% ipython --no-banner

In [1]: import numpy as np

In [2]: np.set_printoptions(precision=2, suppress=True, linewidth=160, floatmode="fixed")

In [3]: def rd(a):
   ...:     return np.round(a, 2) + 0
   ...: 

In [4]: W0 = np.load("arr.npy")

In [5]: print(W0)
[[-1  1 -2  0  1 -1  0]
 [ 0 -1  1 -2  0  1 -1]
 [-1  0 -1  1 -2  0  1]
 [ 1 -1  0 -1  1 -2  0]
 [ 0  1 -1  0 -1  1 -2]
 [-2  0  1 -1  0 -1  1]
 [ 1 -2  0  1 -1  0 -1]]

In [6]: r0 = np.array([4, -3, 0, -2, 0, -5, -2])

In [7]: M2 = W0 + np.outer(r0, np.eye(7)[0])

In [8]: print(rd(np.linalg.det(M2) / np.linalg.det(W0)), rd(1 + np.linalg.solve(W0, r0)[0]))
1.73 1.73

In [9]: print(M2)
[[ 3.00  1.00 -2.00  0.00  1.00 -1.00  0.00]
 [-3.00 -1.00  1.00 -2.00  0.00  1.00 -1.00]
 [-1.00  0.00 -1.00  1.00 -2.00  0.00  1.00]
 [-1.00 -1.00  0.00 -1.00  1.00 -2.00  0.00]
 [ 0.00  1.00 -1.00  0.00 -1.00  1.00 -2.00]
 [-7.00  0.00  1.00 -1.00  0.00 -1.00  1.00]
 [-1.00 -2.00  0.00  1.00 -1.00  0.00 -1.00]]

In [10]: print(np.linalg.matrix_rank(np.linalg.inv(M2) - np.linalg.inv(W0), tol=1e-8))
1

In [11]: print(np.trace(M2))
-3.0

In [12]: print(rd(np.linalg.matrix_power(M2, 2)))
[[ 15.00   3.00  -5.00  -3.00   6.00   0.00  -6.00]
 [-11.00   2.00   5.00   3.00  -6.00   5.00   4.00]
 [ -4.00  -6.00   5.00  -1.00   3.00  -3.00   2.00]
 [ 15.00   2.00  -2.00   5.00  -3.00   5.00  -3.00]
 [ -7.00   2.00   4.00  -6.00   5.00  -1.00   3.00]
 [-15.00  -8.00  12.00   4.00 -11.00  10.00  -1.00]
 [  3.00   1.00   1.00   2.00   2.00  -4.00   5.00]]

In [13]: print(rd(np.linalg.det(M2)))
-390.0

In [14]: print((M2 - M2.T) / 2)
[[ 0.00  2.00 -0.50  0.50  0.50  3.00  0.50]
 [-2.00  0.00  0.50 -0.50 -0.50  0.50  0.50]
 [ 0.50 -0.50  0.00  0.50 -0.50 -0.50  0.50]
 [-0.50  0.50 -0.50  0.00  0.50 -0.50 -0.50]
 [-0.50  0.50  0.50 -0.50  0.00  0.50 -0.50]
 [-3.00 -0.50  0.50  0.50 -0.50  0.00  0.50]
 [-0.50 -0.50 -0.50  0.50  0.50 -0.50  0.00]]

In [15]: print(rd(np.sort(np.abs(np.linalg.eigvals(M2)))))
[0.87 0.87 3.00 3.00 3.59 4.00 4.00]

In [16]: J = np.load("dump.npy")

In [17]: print(J)
[[10 10 10  4]
 [ 0  0  0  0]
 [10 10 10  4]]

In [18]: def softmax(z):
    ...:     e = np.exp(z - z.max(axis=-1, keepdims=True))
    ...:     return e / e.sum(axis=-1, keepdims=True)
    ...: 

In [19]: print(softmax(J).sum(axis=1))
[1.00 1.00 1.00]

In [20]: print(softmax(J[1]))
[0.25 0.25 0.25 0.25]

In [21]: print(softmax(J[1] + -2))
[0.25 0.25 0.25 0.25]

In [22]: scores = J @ J.T / np.sqrt(4)

In [23]: print(softmax(scores).round(6).argmax(axis=1))
[0 0 0]

In [24]: print(rd(softmax(scores)[1] @ J))
[6.67 6.67 6.67 2.67]

In [25]: print(rd(softmax(scores + np.triu(np.full(scores.shape, -np.inf), 1))))
[[1.00 0.00 0.00]
 [0.50 0.50 0.00]
 [0.50 0.00 0.50]]

In [26]: print(rd(softmax(scores)))
[[0.50 0.00 0.50]
 [0.33 0.33 0.33]
 [0.50 0.00 0.50]]

In [27]: print(np.linalg.cond(J) > 100)
True

In [28]: blk = np.stack([J, -3 * J, J[::-1]])

In [29]: print(blk.shape)
(3, 3, 4)

In [30]: print(blk.sum(axis=0))
[[-10 -10 -10  -4]
 [  0   0   0   0]
 [-10 -10 -10  -4]]

In [31]: print((blk @ J.T).shape)
(3, 3, 3)

In [32]: print(np.linalg.matrix_rank(blk.reshape(3, -1)))
1

In [33]: U, sigma, vt = np.linalg.svd(J)

In [34]: print(rd(sigma))
[25.14  0.00  0.00]

In [35]: print(np.argmax(sigma[:-1] / (sigma[1:] + 1e-6)) + 1)
1

In [36]: M2 = U[:, :1] @ np.diag(sigma[:1]) @ vt[:1]

In [37]: print(np.linalg.matrix_rank(M2))
1

In [38]: print(np.linalg.matrix_rank(J, rtol=0.05))
1

In [39]: print(rd(M2))
[[10.00 10.00 10.00  4.00]
 [ 0.00  0.00  0.00  0.00]
 [10.00 10.00 10.00  4.00]]

In [40]: print(rd(np.linalg.norm(J - M2) / np.linalg.norm(J)))
0.0

In [41]: O, R = np.linalg.qr(W0)

In [42]: print(rd(O @ R))
[[-1.00  1.00 -2.00  0.00  1.00 -1.00  0.00]
 [ 0.00 -1.00  1.00 -2.00  0.00  1.00 -1.00]
 [-1.00  0.00 -1.00  1.00 -2.00  0.00  1.00]
 [ 1.00 -1.00  0.00 -1.00  1.00 -2.00  0.00]
 [ 0.00  1.00 -1.00  0.00 -1.00  1.00 -2.00]
 [-2.00  0.00  1.00 -1.00  0.00 -1.00  1.00]
 [ 1.00 -2.00  0.00  1.00 -1.00  0.00 -1.00]]

In [43]: print(rd(abs(R[0, 0])), rd(np.linalg.norm(W0[:, 0])))
2.83 2.83

In [44]: O, _ = np.linalg.qr(np.array([[-0.6, 1.8, -1.2, 0.8, 1.5, -0.6, 0.4],
    ...:     [-0.2, 0.4, 0.3, 0.8, 0.1, 0.0, -0.8],
    ...:     [-2.3, -0.1, -1.5, 0.2, 1.1, 0.2, -0.7],
    ...:     [0.2, -0.7, 0.6, -2.7, -1.4, 0.9, 0.0],
    ...:     [-0.7, 1.4, 0.6, 1.2, 0.5, -0.8, -1.4],
    ...:     [0.1, 1.9, -0.6, 0.7, 0.2, -0.8, -0.3],
    ...:     [0.2, 1.5, -1.1, 0.8, 0.6, -0.6, 0.0]]))

In [45]: arr = O[:, :7]

In [46]: print(rd(arr))
[[-0.24 -0.49  0.21 -0.19 -0.73  0.21 -0.20]
 [-0.08 -0.10 -0.29  0.20  0.23  0.89 -0.06]
 [-0.92  0.20  0.23 -0.07  0.24 -0.03  0.01]
 [ 0.08  0.19 -0.17 -0.94  0.05  0.18  0.14]
 [-0.28 -0.36 -0.78  0.03 -0.07 -0.29  0.31]
 [ 0.04 -0.57  0.05 -0.21  0.54 -0.18 -0.55]
 [ 0.08 -0.46  0.43 -0.03  0.24  0.09  0.73]]

In [47]: x0 = np.array([-1, 3, 3, 3, 3, 1, -1])

In [48]: print(7 - np.linalg.matrix_rank(arr - np.eye(7), tol=1e-8))
1

In [49]: print(rd(arr.T @ (arr @ x0)))
[-1.00  3.00  3.00  3.00  3.00  1.00 -1.00]

In [50]: rng = np.random.default_rng(805609)

In [51]: lab = rng.permutation(7)

In [52]: print(lab)
[3 0 6 5 2 1 4]

In [53]: M2 = arr[lab][:, lab]

In [54]: print(rd(np.trace(M2)))
-0.56

In [55]: print(np.allclose(M2, arr))
False

In [56]: print(rd(np.diag(M2)))
[-0.94 -0.24  0.73 -0.18  0.23 -0.10 -0.07]

In [57]: print(rd(M2))
[[-0.94  0.08  0.14  0.18 -0.17  0.19  0.05]
 [-0.19 -0.24 -0.20  0.21  0.21 -0.49 -0.73]
 [-0.03  0.08  0.73  0.09  0.43 -0.46  0.24]
 [-0.21  0.04 -0.55 -0.18  0.05 -0.57  0.54]
 [-0.07 -0.92  0.01 -0.03  0.23  0.20  0.24]
 [ 0.20 -0.08 -0.06  0.89 -0.29 -0.10  0.23]
 [ 0.03 -0.28  0.31 -0.29 -0.78 -0.36 -0.07]]

In [58]: lab = rng.permutation(7)

In [59]: M2 = arr[:, lab] * rng.choice([-1, 1], 7)

In [60]: print(rd(M2))
[[ 0.24 -0.19  0.20 -0.21  0.49 -0.21 -0.73]
 [ 0.08  0.20  0.06  0.29  0.10 -0.89  0.23]
 [ 0.92 -0.07 -0.01 -0.23 -0.20  0.03  0.24]
 [-0.08 -0.94 -0.14  0.17 -0.19 -0.18  0.05]
 [ 0.28  0.03 -0.31  0.78  0.36  0.29 -0.07]
 [-0.04 -0.21  0.55 -0.05  0.57  0.18  0.54]
 [-0.08 -0.03 -0.73 -0.43  0.46 -0.09  0.24]]

In [61]: U, _, vt = np.linalg.svd(arr.T @ M2)

In [62]: print(rd(np.linalg.lstsq(arr, M2)[0]))
[[-1.00  0.00  0.00  0.00  0.00  0.00  0.00]
 [ 0.00  0.00  0.00  0.00 -1.00  0.00  0.00]
 [ 0.00  0.00  0.00 -1.00  0.00  0.00  0.00]
 [ 0.00  1.00  0.00  0.00  0.00  0.00  0.00]
 [ 0.00  0.00  0.00  0.00  0.00  0.00  1.00]
 [ 0.00  0.00  0.00  0.00  0.00 -1.00  0.00]
 [ 0.00  0.00 -1.00  0.00  0.00  0.00  0.00]]

In [63]: r0 = np.array([3, 1, 3, 1, 0, 3, 2, 1])

In [64]: E = np.array([np.roll(r0, i) for i in range(8)])

In [65]: print(E)
[[3 1 3 1 0 3 2 1]
 [1 3 1 3 1 0 3 2]
 [2 1 3 1 3 1 0 3]
 [3 2 1 3 1 3 1 0]
 [0 3 2 1 3 1 3 1]
 [1 0 3 2 1 3 1 3]
 [3 1 0 3 2 1 3 1]
 [1 3 1 0 3 2 1 3]]

In [66]: print(E @ (-1.0) ** np.arange(8))
[ 2.00 -2.00  2.00 -2.00  2.00 -2.00  2.00 -2.00]

In [67]: print(rd(np.sort(np.abs(np.fft.fft(E[0])))), rd(np.sort(np.linalg.svd(E, compute_uv=False))))
[ 1.64  1.64  2.00  2.83  2.83  5.03  5.03 14.00] [ 1.64  1.64  2.00  2.83  2.83  5.03  5.03 14.00]

In [68]: lab = rng.permutation(8)

In [69]: print(lab)
[7 5 3 0 6 2 4 1]

In [70]: M2 = E[lab][:, lab]

In [71]: print(np.trace(M2))
24

In [72]: print(rd(np.linalg.det(M2)), rd(np.linalg.det(E[lab])))
15232.0 15232.0

In [73]: print(np.allclose(M2, E))
False

In [74]: print(rd(np.sort(np.abs(np.linalg.eigvals(M2)))))
[ 1.64  1.64  2.00  2.83  2.83  5.03  5.03 14.00]

In [75]: print((E - E.T) / 2)
[[ 0.00  0.00  0.50 -1.00  0.00  1.00 -0.50  0.00]
 [ 0.00  0.00  0.00  0.50 -1.00  0.00  1.00 -0.50]
 [-0.50  0.00  0.00  0.00  0.50 -1.00  0.00  1.00]
 [ 1.00 -0.50  0.00  0.00  0.00  0.50 -1.00  0.00]
 [ 0.00  1.00 -0.50  0.00  0.00  0.00  0.50 -1.00]
 [-1.00  0.00  1.00 -0.50  0.00  0.00  0.00  0.50]
 [ 0.50 -1.00  0.00  1.00 -0.50  0.00  0.00  0.00]
 [ 0.00  0.50 -1.00  0.00  1.00 -0.50  0.00  0.00]]

In [76]: print(rd(np.linalg.det(E)))
15232.0

In [77]: print(np.linalg.matrix_power(E, 4))
[[4722 4744 4964 4648 4854 4856 4676 4952]
 [4952 4722 4744 4964 4648 4854 4856 4676]
 [4676 4952 4722 4744 4964 4648 4854 4856]
 [4856 4676 4952 4722 4744 4964 4648 4854]
 [4854 4856 4676 4952 4722 4744 4964 4648]
 [4648 4854 4856 4676 4952 4722 4744 4964]
 [4964 4648 4854 4856 4676 4952 4722 4744]
 [4744 4964 4648 4854 4856 4676 4952 4722]]

In [78]: print(E @ E)
[[29 16 30 24 21 28 20 28]
 [28 29 16 30 24 21 28 20]
 [20 28 29 16 30 24 21 28]
 [28 20 28 29 16 30 24 21]
 [21 28 20 28 29 16 30 24]
 [24 21 28 20 28 29 16 30]
 [30 24 21 28 20 28 29 16]
 [16 30 24 21 28 20 28 29]]

In [79]: print(np.trace(E))
24

In [80]: print(rd(np.sort(np.abs(np.linalg.eigvals(E)))))
[ 1.64  1.64  2.00  2.83  2.83  5.03  5.03 14.00]

In [81]: print((E + E.T) / 2)
[[3.00 1.00 2.50 2.00 0.00 2.00 2.50 1.00]
 [1.00 3.00 1.00 2.50 2.00 0.00 2.00 2.50]
 [2.50 1.00 3.00 1.00 2.50 2.00 0.00 2.00]
 [2.00 2.50 1.00 3.00 1.00 2.50 2.00 0.00]
 [0.00 2.00 2.50 1.00 3.00 1.00 2.50 2.00]
 [2.00 0.00 2.00 2.50 1.00 3.00 1.00 2.50]
 [2.50 2.00 0.00 2.00 2.50 1.00 3.00 1.00]
 [1.00 2.50 2.00 0.00 2.00 2.50 1.00 3.00]]

In [82]: data = np.load("test9.npy")

In [83]: print(data)
[[-2 -1  2  3 -1  1 -1]
 [ 3  2  3  2  1 -1  1]
 [ 0  0 -1  3 -3 -3  1]
 [ 0  3  3  0 -3  1  1]
 [ 3 -2 -3 -1  3  2  3]
 [ 3 -2 -3  1 -3  0 -1]
 [-3 -1 -2  1 -3 -3 -3]
 [-1  0  1 -1 -2  1  1]]

In [84]: x0 = np.array([-2, 2, -1, 0, -2, 0, 1])

In [85]: rhs = data @ x0

In [86]: beta, lr = np.zeros(7), 1 / np.linalg.norm(data, 2) ** 2

In [87]: for i in range(12):
    ...:     beta -= lr * data.T @ (data @ beta - rhs)
    ...:     if i % 2 == 0: print(i, round(np.linalg.norm(data @ beta - rhs), 2))
    ...: 
0 8.48
2 5.92
4 4.39
6 3.42
8 2.78
10 2.33

In [88]: print(rd(beta))
[-1.54  0.89 -0.07 -0.55 -2.12 -0.48  0.72]

In [89]: F = np.loadtxt("x.csv", delimiter=",")

In [90]: print(F)
[[-9.00  2.00 -6.00 -6.00]
 [ 7.00 18.00 10.00 10.00]
 [ 7.00 18.00 10.00 10.00]
 [-6.00  5.00 -3.00 -3.00]
 [ 4.00 15.00  7.00  7.00]
 [-4.00  7.00 -1.00 -1.00]]

In [91]: # rank 2

In [92]: M2 = np.array([[6, -5], [9, 2], [7, 8], [-8, 8]])

In [93]: print(np.linalg.matrix_rank(F @ M2))
2

In [94]: print(np.vstack([F, M2.T]).shape)
(8, 4)

In [95]: print(np.einsum("ik,kj->ij", F, M2))
[[-30.00 -47.00]
 [194.00 161.00]
 [194.00 161.00]
 [ 12.00  -8.00]
 [152.00 122.00]
 [ 40.00  18.00]]

In [96]: m1 = np.vander(np.arange(3) - 2, 3, increasing=True)

In [97]: print(m1)
[[ 1 -2  4]
 [ 1 -1  1]
 [ 1  0  0]]

In [98]: O = m1.astype(float).copy()

In [99]: for j in range(3):
    ...:     O[:, j] -= O[:, :j] @ (O[:, :j].T @ O[:, j])
    ...:     O[:, j] /= np.linalg.norm(O[:, j])
    ...: 

In [100]: print(rd(O))
[[ 0.58 -0.71  0.41]
 [ 0.58  0.00 -0.82]
 [ 0.58  0.71  0.41]]

In [101]: print(rd(O.T @ O))
[[1.00 0.00 0.00]
 [0.00 1.00 0.00]
 [0.00 0.00 1.00]]
